$ python -q
>>> import numpy as np
>>> from numpy import linalg as LA
>>> np.set_printoptions(precision=2, suppress=True, linewidth=140, legacy="1.25")
>>> rd = lambda a: np.round(a, 2) + 0
>>> m1 = np.load("m.npy")
>>> m1
array([[-1,  0,  0,  0,  0,  0,  0,  0,  0,  0,  0],
       [ 0, -2,  0,  0,  0,  0,  0,  0,  0,  0,  0],
       [ 0,  0, -2,  0,  0,  0,  0,  0,  0,  0,  0],
       [ 0,  0,  0,  1,  0,  0,  0,  0,  0,  0,  0],
       [ 0,  0,  0,  0,  2,  0,  0,  0,  0,  0,  0],
       [ 0,  0,  0,  0,  0,  1,  0,  0,  0,  0,  0],
       [ 0,  0,  0,  0,  0,  0,  0,  0,  0,  0,  0],
       [ 0,  0,  0,  0,  0,  0,  0,  1,  0,  0,  0],
       [ 0,  0,  0,  0,  0,  0,  0,  0, -2,  0,  0],
       [ 0,  0,  0,  0,  0,  0,  0,  0,  0,  1,  0],
       [ 0,  0,  0,  0,  0,  0,  0,  0,  0,  0, -2]])
>>> # splits into 11 blocks
>>> rng = np.random.default_rng(30)
>>> lab = rng.permutation(11)
>>> lab
array([ 8,  6,  3,  5,  7,  1,  0,  9, 10,  4,  2])
>>> A2 = m1[lab][:, lab]
>>> rd(np.sort(np.abs(LA.eigvals(A2))))
array([0., 1., 1., 1., 1., 1., 2., 2., 2., 2., 2.])
>>> np.diag(A2)
array([-2,  0,  1,  1,  1, -2, -1,  1, -2,  2, -2])
>>> np.trace(A2)
-3
>>> np.allclose(A2, m1)
False
>>> A2
array([[-2,  0,  0,  0,  0,  0,  0,  0,  0,  0,  0],
       [ 0,  0,  0,  0,  0,  0,  0,  0,  0,  0,  0],
       [ 0,  0,  1,  0,  0,  0,  0,  0,  0,  0,  0],
       [ 0,  0,  0,  1,  0,  0,  0,  0,  0,  0,  0],
       [ 0,  0,  0,  0,  1,  0,  0,  0,  0,  0,  0],
       [ 0,  0,  0,  0,  0, -2,  0,  0,  0,  0,  0],
       [ 0,  0,  0,  0,  0,  0, -1,  0,  0,  0,  0],
       [ 0,  0,  0,  0,  0,  0,  0,  1,  0,  0,  0],
       [ 0,  0,  0,  0,  0,  0,  0,  0, -2,  0,  0],
       [ 0,  0,  0,  0,  0,  0,  0,  0,  0,  2,  0],
       [ 0,  0,  0,  0,  0,  0,  0,  0,  0,  0, -2]])
>>> rd(LA.det(A2)), rd(LA.det(m1[lab]))
(0.0, 0.0)
>>> print(rd(np.trace(LA.pinv(m1) @ m1)))
10.0
>>> np.unique(m1.round(6), axis=0).shape
(11, 11)
>>> np.allclose(m1[:-1].T @ LA.lstsq(m1[:-1].T, m1[-1])[0], m1[-1])
False
>>> print(np.abs(np.diag(LA.qr(m1)[1])) > 1e-9)
[ True  True  True  True  True  True False  True  True  True  True]
>>> LA.lstsq(m1[:-1].T, m1[-1])[2]
9
>>> rd(m1 @ LA.pinv(m1) @ m1)
array([[-1.,  0.,  0.,  0.,  0.,  0.,  0.,  0.,  0.,  0.,  0.],
       [ 0., -2.,  0.,  0.,  0.,  0.,  0.,  0.,  0.,  0.,  0.],
       [ 0.,  0., -2.,  0.,  0.,  0.,  0.,  0.,  0.,  0.,  0.],
       [ 0.,  0.,  0.,  1.,  0.,  0.,  0.,  0.,  0.,  0.,  0.],
       [ 0.,  0.,  0.,  0.,  2.,  0.,  0.,  0.,  0.,  0.,  0.],
       [ 0.,  0.,  0.,  0.,  0.,  1.,  0.,  0.,  0.,  0.,  0.],
       [ 0.,  0.,  0.,  0.,  0.,  0.,  0.,  0.,  0.,  0.,  0.],
       [ 0.,  0.,  0.,  0.,  0.,  0.,  0.,  1.,  0.,  0.,  0.],
       [ 0.,  0.,  0.,  0.,  0.,  0.,  0.,  0., -2.,  0.,  0.],
       [ 0.,  0.,  0.,  0.,  0.,  0.,  0.,  0.,  0.,  1.,  0.],
       [ 0.,  0.,  0.,  0.,  0.,  0.,  0.,  0.,  0.,  0., -2.]])
>>> mat = np.array([[-0.3, -0.7, -0.6, 0.3, -0.4, 0.3, 0.7, 0.2],
...     [-0.6, 0.9, -1.2, -0.1, -0.6, 0.4, 2.9, -0.5],
...     [-1.6, -0.9, 0.5, -0.3, -0.6, -1.6, -0.3, -0.2],
...     [-0.6, -0.1, -1.9, 1.3, 0.1, 1.1, -0.8, 1.1],
...     [-0.5, -0.9, 0.0, -0.4, 0.3, 0.2, 0.4, -1.3]])
>>> mat
array([[-0.3, -0.7, -0.6,  0.3, -0.4,  0.3,  0.7,  0.2],
       [-0.6,  0.9, -1.2, -0.1, -0.6,  0.4,  2.9, -0.5],
       [-1.6, -0.9,  0.5, -0.3, -0.6, -1.6, -0.3, -0.2],
       [-0.6, -0.1, -1.9,  1.3,  0.1,  1.1, -0.8,  1.1],
       [-0.5, -0.9,  0. , -0.4,  0.3,  0.2,  0.4, -1.3]])
>>> rd(np.diff(mat, axis=0))
array([[-0.3,  1.6, -0.6, -0.4, -0.2,  0.1,  2.2, -0.7],
       [-1. , -1.8,  1.7, -0.2,  0. , -2. , -3.2,  0.3],
       [ 1. ,  0.8, -2.4,  1.6,  0.7,  2.7, -0.5,  1.3],
       [ 0.1, -0.8,  1.9, -1.7,  0.2, -0.9,  1.2, -2.4]])
>>> LA.matrix_rank(mat)
5
>>> np.unravel_index(np.abs(mat).argmax(), mat.shape)
(1, 6)
>>> rd(mat.sum(axis=0))
array([-3.6, -1.7, -3.2,  0.8, -1.2,  0.4,  2.9, -0.7])
>>> np.count_nonzero(mat)
39
>>> rd(LA.norm(mat, "nuc"))
11.56
>>> rd(LA.norm(mat, axis=1))
array([1.35, 3.44, 2.6 , 2.96, 1.79])
>>> rd(LA.norm(mat[1], 1)), rd(LA.norm(mat[1], np.inf))
(7.2, 2.9)
>>> LA.norm(mat, axis=1).argmax()
1
>>> rd(mat[1] @ mat[2])
-1.47
>>> A2 = mat / np.sqrt((mat ** 2).mean(axis=1, keepdims=True))
>>> rd(A2[0])
array([-0.63, -1.47, -1.26,  0.63, -0.84,  0.63,  1.47,  0.42])
>>> print(rd(LA.norm(A2, axis=1)))
[2.83 2.83 2.83 2.83 2.83]
>>> left, sv, VT = LA.svd(mat, full_matrices=False)
>>> np.allclose(left * sv @ VT, mat)
True
>>> rd(sv / sv[0])
array([1.  , 0.91, 0.67, 0.43, 0.21])
>>> rd(VT @ VT.T)
array([[1., 0., 0., 0., 0.],
       [0., 1., 0., 0., 0.],
       [0., 0., 1., 0., 0.],
       [0., 0., 0., 1., 0.],
       [0., 0., 0., 0., 1.]])
>>> M = np.load("mat.npy")
>>> M
array([[56,  2,  1,  2],
       [-1, 23, -1, -1],
       [-3,  2,  4, -1],
       [-1,  0,  2, -2]])
>>> vals, vecs = LA.eig(M)
>>> rd(np.prod(vals))
-8395.0
>>> rd(M @ vecs[:, 0] - vals[0] * vecs[:, 0])
array([0., 0., 0., 0.])
>>> rd(np.sort(LA.eigvals(M @ M)))
array([   2.83,   15.19,  526.13, 3118.85])
>>> rd(vals)
array([55.85, 22.94,  3.9 , -1.68])
>>> rd(np.sort(LA.eigvals(M.T)))
array([-1.68,  3.9 , 22.94, 55.85])
>>> A2 = np.array([[2, 1, 0], [2, 2, 3]])
>>> Z = np.kron(A2, M)
>>> print(Z)
[[112   4   2   4  56   2   1   2   0   0   0   0]
 [ -2  46  -2  -2  -1  23  -1  -1   0   0   0   0]
 [ -6   4   8  -2  -3   2   4  -1   0   0   0   0]
 [ -2   0   4  -4  -1   0   2  -2   0   0   0   0]
 [112   4   2   4 112   4   2   4 168   6   3   6]
 [ -2  46  -2  -2  -2  46  -2  -2  -3  69  -3  -3]
 [ -6   4   8  -2  -6   4   8  -2  -9   6  12  -3]
 [ -2   0   4  -4  -2   0   4  -4  -3   0   6  -6]]
>>> Z.shape
(8, 12)
>>> x0 = np.array([2, 2, 3, 0, 2, 0, 2, 1, 0, 2, 3, 3])
>>> Z @ np.eye(12)[1]
array([ 4., 46.,  4.,  0.,  4., 46.,  4.,  0.])
>>> np.einsum("ij,j->i", Z, x0)
array([354,  77,  21,   8, 509, 192,  61,   8])
>>> Z @ np.ones(12)
array([183.,  60.,   6.,  -3., 427., 140.,  14.,  -7.])
>>> np.sign((Z @ x0).round(6))
array([1, 1, 1, 1, 1, 1, 1, 1])
>>> E = np.load("test17.npy")
>>> rd(E)
array([[ 1.  ,  0.  ,  0.  ,  0.  ,  0.  ,  0.  ,  0.  ,  0.  ,  0.  ,  0.  ,  0.  ,  0.  ,  0.  ],
       [ 0.  ,  1.  ,  0.  ,  0.  ,  0.  ,  0.  ,  0.  ,  0.  ,  0.  ,  0.  ,  0.  ,  0.  ,  0.  ],
       [ 0.  ,  0.  ,  1.  ,  0.  ,  0.  ,  0.  ,  0.  ,  0.  ,  0.  ,  0.  ,  0.  ,  0.  ,  0.  ],
       [ 0.  ,  0.  ,  0.  ,  1.  ,  0.  ,  0.  ,  0.  ,  0.  ,  0.  ,  0.  ,  0.  ,  0.  ,  0.  ],
       [ 0.  ,  0.  ,  0.  ,  0.  ,  1.  ,  0.  ,  0.  ,  0.  ,  0.  ,  0.  ,  0.  ,  0.  ,  0.  ],
       [ 0.  ,  0.  ,  0.  ,  0.  ,  0.  ,  1.  ,  0.  ,  0.  ,  0.  ,  0.  ,  0.  ,  0.  ,  0.  ],
       [ 0.  ,  0.  ,  0.  ,  0.  ,  0.  ,  0.  , -0.5 ,  0.  ,  0.  ,  0.87,  0.  ,  0.  ,  0.  ],
       [ 0.  ,  0.  ,  0.  ,  0.  ,  0.  ,  0.  ,  0.  ,  1.  ,  0.  ,  0.  ,  0.  ,  0.  ,  0.  ],
       [ 0.  ,  0.  ,  0.  ,  0.  ,  0.  ,  0.  ,  0.  ,  0.  ,  1.  ,  0.  ,  0.  ,  0.  ,  0.  ],
       [ 0.  ,  0.  ,  0.  ,  0.  ,  0.  ,  0.  , -0.87,  0.  ,  0.  , -0.5 ,  0.  ,  0.  ,  0.  ],
       [ 0.  ,  0.  ,  0.  ,  0.  ,  0.  ,  0.  ,  0.  ,  0.  ,  0.  ,  0.  ,  1.  ,  0.  ,  0.  ],
       [ 0.  ,  0.  ,  0.  ,  0.  ,  0.  ,  0.  ,  0.  ,  0.  ,  0.  ,  0.  ,  0.  ,  1.  ,  0.  ],
       [ 0.  ,  0.  ,  0.  ,  0.  ,  0.  ,  0.  ,  0.  ,  0.  ,  0.  ,  0.  ,  0.  ,  0.  ,  1.  ]])
>>> # 12 groups of indices that never mix
>>> rd(np.abs(LA.eigvals(E)).max())
1.0
>>> print(rd(np.sort(np.abs(LA.eigvals(E)))))
[1. 1. 1. 1. 1. 1. 1. 1. 1. 1. 1. 1. 1.]
>>> np.allclose(E @ E.T, E.T @ E)
True
>>> A2 = E / LA.norm(E, axis=1, keepdims=True)
>>> G = A2 @ A2.T
>>> np.degrees(np.arccos(np.clip(G[11, 8], -1, 1)))
90.0
>>> x0 = np.array([2, 0, 5, 0, 2, 3, 2, 5, 2, 0, 1, 0, 4])
>>> print(rd((E * x0).sum(axis=1)))
[ 2.    0.    5.    0.    2.    3.   -1.    5.    2.   -1.73  1.    0.    4.  ]
>>> np.sign((E @ x0).round(6))
array([ 1.,  0.,  1.,  0.,  1.,  1., -1.,  1.,  1., -1.,  1.,  0.,  1.])
>>> rd(E @ np.ones(13))
array([ 1.  ,  1.  ,  1.  ,  1.  ,  1.  ,  1.  ,  0.37,  1.  ,  1.  , -1.37,  1.  ,  1.  ,  1.  ])
>>> rd(E @ (2 * x0))
array([ 4.  ,  0.  , 10.  ,  0.  ,  4.  ,  6.  , -2.  , 10.  ,  4.  , -3.46,  2.  ,  0.  ,  8.  ])
>>> E @ np.eye(13)[11]
array([0., 0., 0., 0., 0., 0., 0., 0., 0., 0., 0., 1., 0.])
>>> rd(np.einsum("ij,j->i", E, x0))
array([ 2.  ,  0.  ,  5.  ,  0.  ,  2.  ,  3.  , -1.  ,  5.  ,  2.  , -1.73,  1.  ,  0.  ,  4.  ])
